$ python3 -q
>>> import numpy as np
>>> np.set_printoptions(precision=2, suppress=True, linewidth=140, floatmode="fixed")
>>> X = np.loadtxt("case10.csv", delimiter=",")
>>> X
array([[ 0.00,  0.00,  0.00,  1.00,  2.00,  0.00,  0.00],
       [ 0.00,  2.00,  0.00,  2.00,  1.00,  0.00,  0.00],
       [ 0.00,  2.00,  0.00,  1.00,  1.00,  0.00,  0.00],
       [ 2.00,  2.00,  0.00,  0.00,  1.00,  0.00,  0.00],
       [ 2.00,  1.00,  2.00,  0.00,  0.00,  0.00,  0.00],
       [ 0.00,  0.00,  0.00,  0.00,  0.00,  6.00,  4.00],
       [ 0.00,  0.00,  0.00,  0.00,  0.00, -8.00,  7.00]])
>>> t3 = np.stack([X, -3 * X, X[::-1]])
>>> np.linalg.matrix_rank(t3)
array([7, 7, 7])
>>> np.linalg.norm(t3, axis=(1, 2))
array([14.25, 42.74, 14.25])
>>> np.linalg.matrix_rank(t3.reshape(3, -1))
np.int64(2)
>>> (t3 @ X.T).shape
(3, 7, 7)
>>> t3.sum(axis=0)
array([[  0.00,   0.00,   0.00,  -2.00,  -4.00,  -8.00,   7.00],
       [  0.00,  -4.00,   0.00,  -4.00,  -2.00,   6.00,   4.00],
       [  2.00,  -3.00,   2.00,  -2.00,  -2.00,   0.00,   0.00],
       [ -2.00,  -2.00,   0.00,   0.00,  -1.00,   0.00,   0.00],
       [ -4.00,   0.00,  -4.00,   1.00,   1.00,   0.00,   0.00],
       [  0.00,   2.00,   0.00,   2.00,   1.00, -12.00,  -8.00],
       [  0.00,   0.00,   0.00,   1.00,   2.00,  16.00, -14.00]])
>>> M2 = X / np.sqrt((X ** 2).mean(axis=1, keepdims=True))
>>> X - X.mean(axis=1, keepdims=True)
array([[-0.43, -0.43, -0.43,  0.57,  1.57, -0.43, -0.43],
       [-0.71,  1.29, -0.71,  1.29,  0.29, -0.71, -0.71],
       [-0.57,  1.43, -0.57,  0.43,  0.43, -0.57, -0.57],
       [ 1.29,  1.29, -0.71, -0.71,  0.29, -0.71, -0.71],
       [ 1.29,  0.29,  1.29, -0.71, -0.71, -0.71, -0.71],
       [-1.43, -1.43, -1.43, -1.43, -1.43,  4.57,  2.57],
       [ 0.14,  0.14,  0.14,  0.14,  0.14, -7.86,  7.14]])
>>> np.linalg.matrix_rank(X - X.mean(axis=1, keepdims=True))
np.int64(6)
